$ ipython --no-banner

In [1]: import numpy as np

In [2]: import numpy.linalg as la

In [3]: np.set_printoptions(precision=1, suppress=True, linewidth=100, legacy="1.25")

In [4]: mat = np.load("m.npy")

In [5]: print(mat)
[[ 1  2  0 -3  3]
 [ 0  3 -1 -2 -2]
 [ 0  0 -2 -1  3]
 [ 0  0  0  3  2]
 [ 0  0  0  0  1]]

In [6]: # triangular

In [7]: vec = np.array([1, -1, 2, 1, 3])

In [8]: y = mat @ vec

In [9]: coef, lr = np.zeros(5), 1 / la.norm(mat, 2) ** 2

In [10]: for i in range(150):
    ...:     coef -= lr * mat.T @ (mat @ coef - y)
    ...:     if i % 50 == 0: print(i, round(la.norm(mat @ coef - y), 1))
    ...: 
0 5.3
50 0.0
100 0.0

In [11]: print(np.round(la.cond(mat), 1))
41.8

In [12]: gram = mat.T @ mat

In [13]: print(np.allclose(gram, gram.T))
True

In [14]: print(np.round(la.svd(mat, compute_uv=False) ** 2, 1) + 0)
[33.6 26.6  5.1  3.7  0. ]

In [15]: print(np.diag(gram))
[ 1 13  5 23 27]

In [16]: O, evecs = la.qr(mat[:, :4])[0], la.qr(mat[:, 4:])[0]

In [17]: sv = la.svd(O.T @ evecs, compute_uv=False)

In [18]: print(np.round(la.norm(O @ O.T - evecs @ evecs.T, 2), 1))
1.0

In [19]: print(la.matrix_rank(mat - mat[0, 0] * np.eye(5)))
4

In [20]: print([int(la.matrix_rank(la.matrix_power(mat, p))) for p in range(1, 6)])
[5, 5, 5, 5, 5]

In [21]: print(np.sort(la.eigvals(mat)))
[-2.  1.  1.  3.  3.]

In [22]: proj = np.triu(np.array([[0, 5, 5, 4, 2],
    ...:     [3, 1, 4, 3, 3],
    ...:     [1, 1, 0, 4, 1],
    ...:     [5, 5, 2, 3, 5],
    ...:     [3, 5, 5, 1, 2]]), 1) + np.eye(5)

In [23]: A2 = proj @ mat @ la.inv(proj)

In [24]: print(la.matrix_rank(A2))
5

In [25]: print(proj @ mat - mat @ proj)
[[  0.  10. -28. -13.  22.]
 [  0.   0. -20.   0.  23.]
 [  0.   0.   0.  20.  16.]
 [  0.   0.   0.   0. -10.]
 [  0.   0.   0.   0.   0.]]

In [26]: print(np.round(la.det(A2), 1))
-18.0

In [27]: print(A2)
[[    1.    12.   -68.   226. -1082.]
 [    0.     3.   -21.    78.  -359.]
 [    0.     0.    -2.    19.   -81.]
 [    0.     0.     0.     3.    -8.]
 [    0.     0.     0.     0.     1.]]

In [28]: m1 = np.load("sample16.npy")

In [29]: print(m1)
[[ 0.8  0.3  0.  -1.1 -1.6]
 [-3.1 -3.8  1.9  2.  -0.9]
 [-2.5 -2.8  1.5  0.7 -0.7]
 [-2.  -3.1  1.7  1.5 -1.9]
 [ 0.7  0.2  0.  -1.  -1.7]
 [-1.  -3.7  2.3  0.8 -4.9]
 [-3.5 -3.4  1.6  1.5  0.4]
 [-1.5 -3.2  1.9  0.4 -3.4]
 [-5.2 -6.6  3.2  3.2 -1. ]
 [-4.5 -6.3  2.9  1.9 -2.7]
 [-1.3 -3.2  1.9  0.3 -3.7]
 [-2.2 -2.4  1.   1.2 -0.1]
 [-4.8 -6.4  3.2  2.2 -2.7]
 [-3.8 -5.5  2.8  3.1 -1.5]
 [ 0.7 -0.8  1.  -0.8 -3.4]
 [-0.2 -2.3  1.7  0.1 -4.1]
 [-4.7 -6.4  3.1  2.3 -2.5]
 [-5.7 -6.2  2.4  2.7  0.5]
 [ 1.8  1.2 -0.2 -1.5 -2.2]
 [-2.9 -3.3  1.5  0.3 -1.2]
 [-2.  -4.2  2.5  1.5 -3.6]
 [ 1.8  1.3 -0.3 -1.4 -2.1]
 [ 0.4 -0.2  0.5 -1.6 -2. ]
 [-2.8 -4.3  2.4  0.6 -2.8]
 [-4.4 -5.9  2.8  2.6 -2.1]]

In [30]: A2 = np.c_[m1[:, :4] @ np.array([[0, 2, 2, 2], [-1, 1, 3, 3], [-3, 1, 1, -3], [2, 1, -2, 1]]), np.array([1, 0, 2, 1, 2, 3, 0, 2, 0, 1, 3, 3, 1, 0, 2, 3, 3, 1, 3, 3, 1, 3, 2, 1, 1])]

In [31]: print(A2)
[[ -2.5   0.8   4.7   1.4   1. ]
 [  2.1  -6.1 -19.7 -21.3   0. ]
 [ -0.3  -5.6 -13.3 -17.2   2. ]
 [  1.   -3.9 -14.6 -16.9   1. ]
 [ -2.2   0.6   4.    1.    2. ]
 [ -1.6  -2.6 -12.4 -19.2   3. ]
 [  1.6  -7.3 -18.6 -20.5   0. ]
 [ -1.7  -3.9 -11.5 -17.9   2. ]
 [  3.4 -10.6 -33.4 -36.6   0. ]
 [  1.4 -10.5 -28.8 -34.7   1. ]
 [ -1.9  -3.6 -10.9 -17.6   3. ]
 [  1.8  -4.6 -13.  -13.4   3. ]
 [  1.2 -10.6 -30.  -36.2   1. ]
 [  3.3  -7.2 -27.5 -29.4   0. ]
 [ -3.8   0.8   1.6  -4.8   2. ]
 [ -2.6  -0.9  -5.8 -12.3   3. ]
 [  1.7 -10.4 -30.1 -35.6   3. ]
 [  4.4 -12.5 -33.  -34.5   1. ]
 [ -3.6   3.1  10.    6.3   3. ]
 [ -0.6  -7.3 -14.8 -19.9   3. ]
 [ -0.3  -4.2 -17.1 -22.6   1. ]
 [ -3.2   3.2  10.    7.    3. ]
 [ -4.5  -0.5   3.9  -2.9   2. ]
 [ -1.7  -6.9 -17.3 -25.1   1. ]
 [  2.7  -9.3 -28.9 -32.3   1. ]]

In [32]: print(np.round(la.lstsq(m1, A2[:, 0])[0], 1) + 0)
[ 0. -1. -3.  2.  0.]

In [33]: print(la.matrix_rank(np.c_[m1, A2]))
6

In [34]: print(la.norm(la.qr(m1)[0].T @ A2, axis=0) ** 2 / ((A2 ** 2).sum(axis=0) + 1e-12))
[1.  1.  1.  1.  0.8]

In [35]: print(la.matrix_rank(A2))
5

In [36]: vec = np.array([-5, -4, -2, -3, 0])

In [37]: y = m1 @ vec

In [38]: print(np.round(la.solve(m1.T @ m1, m1.T @ y), 1) + 0)
[-5. -4. -2. -3.  0.]

In [39]: print(np.round(la.pinv(m1) @ m1, 1) + 0)
[[1. 0. 0. 0. 0.]
 [0. 1. 0. 0. 0.]
 [0. 0. 1. 0. 0.]
 [0. 0. 0. 1. 0.]
 [0. 0. 0. 0. 1.]]

In [40]: rng = np.random.default_rng(67)

In [41]: y = y + 0.1 * rng.normal(size=25)

In [42]: print(y)
[-2.  20.9 18.6 14.5 -1.2 12.9 23.5 15.4 36.3 36.3 14.5 15.  36.7 26.  -0.1  6.4 36.2 40.4 -8.8
 23.8 17.1 -9.4  2.7 24.6 32.3]

In [43]: coef, *_ = la.lstsq(m1, y)

In [44]: print(np.round(la.norm(y - m1 @ coef), 1))
0.4

In [45]: print(coef.round())
[-5. -4. -2. -3. -0.]

In [46]: print([round(float(la.norm(la.solve(m1.T @ m1 + lam * np.eye(5), m1.T @ y))), 2) for lam in (0, 1, 10, 100)])
[7.54, 6.19, 4.47, 3.5]

In [47]: print(coef)
[-5.2 -3.9 -2.3 -3.  -0.2]

In [48]: basis = m1[[2, 1]].astype(float)

In [49]: for _ in range(4):
    ...:     labels = la.norm(m1[:, None] - basis, axis=-1).argmin(axis=1)
    ...:     basis = np.array([m1[labels == j].mean(axis=0) for j in range(2)])
    ...: 

In [50]: print(labels)
[0 1 0 0 0 0 1 0 1 1 0 0 1 1 0 0 1 1 0 0 1 0 0 1 1]

In [51]: print(basis)
[[-0.5 -1.6  1.  -0.2 -2.4]
 [-4.  -5.4  2.6  2.1 -1.7]]

In [52]: print(np.bincount(labels))
[14 11]

In [53]: Xs = m1 - m1.mean(axis=0)

In [54]: left, sv, vt = la.svd(Xs, full_matrices=False)

In [55]: print((np.sign(left[:, 0]) == np.sign(left[0, 0])).astype(int))
[1 0 1 0 1 1 0 1 0 0 1 1 0 0 1 1 0 0 1 0 0 1 1 0 0]

In [56]: print(round(float((sv ** 2).sum() ** 2 / (sv ** 4).sum()), 1))
1.3

In [57]: print(np.abs(vt[-1]))
[0.6 0.7 0.2 0.2 0.3]

In [58]: print(la.matrix_rank(Xs))
5

In [59]: print(np.searchsorted(np.cumsum(sv ** 2) / (sv ** 2).sum(), 0.9) + 1)
2

In [60]: print(np.round(Xs.mean(axis=0), 1) + 0)
[0. 0. 0. 0. 0.]

In [61]: O, evecs = la.qr(m1[:, :4])[0], la.qr(m1[:, 4:])[0]

In [62]: sv = la.svd(O.T @ evecs, compute_uv=False)

In [63]: print(sv)
[1.]

In [64]: W0 = np.load("test15.npy")

In [65]: print(W0)
[[ 5.6  1.4  4.3 -0.2 -0.6]
 [ 0.9 -7.2 -3.1 -3.  -4.3]
 [-0.1 -9.5 -4.7 -4.3 -3.7]
 [ 0.5 -7.1 -4.5 -4.6 -5.4]
 [ 7.   2.   3.9  3.1 -3.2]
 [ 4.6 -0.8  1.8  2.  -2.6]
 [ 0.6 -9.7 -5.1 -3.2 -4.8]
 [ 0.7 -9.6 -4.5 -4.8 -5.1]
 [-0.3 -8.3 -2.8 -3.  -4.3]
 [ 0.1 -6.9 -4.4 -3.9 -4.1]
 [ 1.6 -9.1 -4.2 -1.5 -5.4]
 [ 5.2  1.3  4.6  1.7 -3.2]
 [-0.3 -9.  -3.9 -4.8 -4.6]
 [ 7.   1.3  2.8  1.1 -2.5]
 [ 6.   1.5  4.   1.2 -1.4]
 [ 6.7  0.9  3.9  2.1 -2.7]
 [ 4.9  2.4  4.7  0.5 -1.8]
 [-0.5 -9.1 -4.6 -4.9 -6. ]
 [ 6.3  1.5  3.4  0.9 -1.6]
 [ 5.6  2.4  3.7  3.4 -3.9]
 [ 3.3 -1.2  2.3  1.2 -3. ]
 [ 6.6  0.3  4.2  1.2 -1.9]
 [ 5.1  1.3  3.5  1.3 -2.7]
 [ 0.2 -7.2 -5.3 -3.5 -4.4]]

In [66]: gram = np.cov(W0, rowvar=False)

In [67]: print(np.argwhere(np.triu(np.abs(np.corrcoef(W0.T)) > 0.8, 1)))
[[0 1]
 [0 2]
 [0 3]
 [0 4]
 [1 2]
 [1 3]
 [1 4]
 [2 3]
 [2 4]]

In [68]: print(gram)
[[ 8.3 13.6 11.2  7.6  3.3]
 [13.6 24.7 19.9 13.1  5.9]
 [11.2 19.9 16.8 10.8  4.9]
 [ 7.6 13.1 10.8  8.2  2.9]
 [ 3.3  5.9  4.9  2.9  2. ]]

In [69]: print(la.eigvalsh(gram)[::-1])
[57.4  1.2  0.6  0.5  0.3]

In [70]: ang = np.radians(36)

In [71]: Rm = np.eye(5)

In [72]: Rm[0, 0] = Rm[2, 2] = np.cos(ang)

In [73]: Rm[0, 2], Rm[2, 0] = -np.sin(ang), np.sin(ang)

In [74]: print(Rm)
[[ 0.8  0.  -0.6  0.   0. ]
 [ 0.   1.   0.   0.   0. ]
 [ 0.6  0.   0.8  0.   0. ]
 [ 0.   0.   0.   1.   0. ]
 [ 0.   0.   0.   0.   1. ]]

In [75]: A2 = m1 @ Rm.T

In [76]: print(np.allclose(m1 @ m1.T, A2 @ A2.T))
True

In [77]: print(la.svd(m1, compute_uv=False), la.svd(A2, compute_uv=False))
[29.1 10.6  2.5  0.6  0.4] [29.1 10.6  2.5  0.6  0.4]

In [78]: print(np.diff(W0, axis=0))
[[ -4.7  -8.6  -7.4  -2.8  -3.7]
 [ -1.   -2.3  -1.6  -1.3   0.6]
 [  0.6   2.4   0.2  -0.3  -1.7]
 [  6.5   9.1   8.4   7.7   2.2]
 [ -2.4  -2.8  -2.1  -1.1   0.6]
 [ -4.   -8.9  -6.9  -5.2  -2.2]
 [  0.1   0.1   0.6  -1.6  -0.3]
 [ -1.    1.3   1.7   1.8   0.8]
 [  0.4   1.4  -1.6  -0.9   0.2]
 [  1.5  -2.2   0.2   2.4  -1.3]
 [  3.6  10.4   8.8   3.2   2.2]
 [ -5.5 -10.3  -8.5  -6.5  -1.4]
 [  7.3  10.3   6.7   5.9   2.1]
 [ -1.    0.2   1.2   0.1   1.1]
 [  0.7  -0.6  -0.1   0.9  -1.3]
 [ -1.8   1.5   0.8  -1.6   0.9]
 [ -5.4 -11.5  -9.3  -5.4  -4.2]
 [  6.8  10.6   8.    5.8   4.4]
 [ -0.7   0.9   0.3   2.5  -2.3]
 [ -2.3  -3.6  -1.4  -2.2   0.9]
 [  3.3   1.5   1.9   0.    1.1]
 [ -1.5   1.   -0.7   0.1  -0.8]
 [ -4.9  -8.5  -8.8  -4.8  -1.7]]

In [79]: print(np.unravel_index(np.abs(W0).argmax(), W0.shape))
(6, 1)

In [80]: W0[24]
Traceback (most recent call last):
  Cell In[80], line 1
    W0[24]
IndexError: index 24 is out of bounds for axis 0 with size 24


In [81]: print(la.matrix_rank(W0))
5

In [82]: print(W0.sum(axis=1))
[ 10.5 -16.7 -22.3 -21.1  12.8   5.  -22.2 -23.3 -18.7 -19.2 -18.6   9.6 -22.6   9.7  11.3  10.9
  10.7 -25.1  10.5  11.2   2.6  10.4   8.5 -20.2]

In [83]: print(W0.sum(axis=0))
[ 77.3 -78.4   0.  -22.  -83.2]

In [84]: print(W0 - W0[0])
[[  0.    0.    0.    0.    0. ]
 [ -4.7  -8.6  -7.4  -2.8  -3.7]
 [ -5.7 -10.9  -9.   -4.1  -3.1]
 [ -5.1  -8.5  -8.8  -4.4  -4.8]
 [  1.4   0.6  -0.4   3.3  -2.6]
 [ -1.   -2.2  -2.5   2.2  -2. ]
 [ -5.  -11.1  -9.4  -3.   -4.2]
 [ -4.9 -11.   -8.8  -4.6  -4.5]
 [ -5.9  -9.7  -7.1  -2.8  -3.7]
 [ -5.5  -8.3  -8.7  -3.7  -3.5]
 [ -4.  -10.5  -8.5  -1.3  -4.8]
 [ -0.4  -0.1   0.3   1.9  -2.6]
 [ -5.9 -10.4  -8.2  -4.6  -4. ]
 [  1.4  -0.1  -1.5   1.3  -1.9]
 [  0.4   0.1  -0.3   1.4  -0.8]
 [  1.1  -0.5  -0.4   2.3  -2.1]
 [ -0.7   1.    0.4   0.7  -1.2]
 [ -6.1 -10.5  -8.9  -4.7  -5.4]
 [  0.7   0.1  -0.9   1.1  -1. ]
 [  0.    1.   -0.6   3.6  -3.3]
 [ -2.3  -2.6  -2.    1.4  -2.4]
 [  1.   -1.1  -0.1   1.4  -1.3]
 [ -0.5  -0.1  -0.8   1.5  -2.1]
 [ -5.4  -8.6  -9.6  -3.3  -3.8]]

In [85]: print(np.round(la.norm(W0), 1))
46.8

In [86]: print(np.count_nonzero(W0))
120

In [87]: print(W0.shape)
(24, 5)

In [88]: vec = np.array([2, 0, 2, 0, 3])

In [89]: y = W0 @ vec

In [90]: print(y)
[ 18.  -17.3 -20.7 -24.2  12.2   5.  -23.4 -22.9 -19.1 -20.9 -21.4  10.  -22.2  12.1  15.8  13.1
  13.8 -28.2  14.6   6.9   2.2  15.9   9.1 -23.4]

In [91]: print(np.round(la.solve(W0.T @ W0, W0.T @ y), 1) + 0)
[2. 0. 2. 0. 3.]

In [92]: print(np.round(la.lstsq(W0, y)[0], 1) + 0)
[2. 0. 2. 0. 3.]

In [93]: y = y + 0.3 * rng.normal(size=24)

In [94]: print(y)
[ 17.8 -17.1 -20.5 -24.5  12.    4.9 -23.9 -22.8 -19.2 -21.  -21.5   9.4 -22.5  11.8  16.1  13.1
  13.5 -28.1  14.3   6.8   2.1  15.4   8.6 -23.6]

In [95]: coef, *_ = la.lstsq(W0, y)

In [96]: print(coef.round())
[ 2. -0.  2.  0.  3.]

In [97]: print(np.round(W0.T @ (y - W0 @ coef), 1) + 0)
[0. 0. 0. 0. 0.]

In [98]: print([round(float(la.norm(la.solve(W0.T @ W0 + lam * np.eye(5), W0.T @ y))), 2) for lam in (0, 1, 10, 100)])
[4.14, 3.95, 3.08, 2.17]

In [99]: X = np.load("arr.npy")

In [100]: print(X)
[[ 0  0  0  0  0]
 [ 3  0 -2  2  0]
 [ 0  0  0  2  1]
 [-1  2  0  2  0]]

In [101]: # rank 3

In [102]: print(np.round(X @ la.pinv(X) @ X, 1) + 0)
[[ 0.  0.  0.  0.  0.]
 [ 3.  0. -2.  2.  0.]
 [ 0.  0.  0.  2.  1.]
 [-1.  2.  0.  2.  0.]]

In [103]: print(np.abs(np.diag(la.qr(X)[1])) > 1e-9)
[ True  True False  True]

In [104]: print(la.lstsq(X[:-1].T, X[-1])[2])
2

In [105]: try:
     ...:     la.inv(X)
     ...: except la.LinAlgError as e:
     ...:     print(repr(e))
     ...: 
LinAlgError('Last 2 dimensions of the array must be square')

In [106]: print(round(np.trace(la.pinv(X) @ X), 1))
3.0
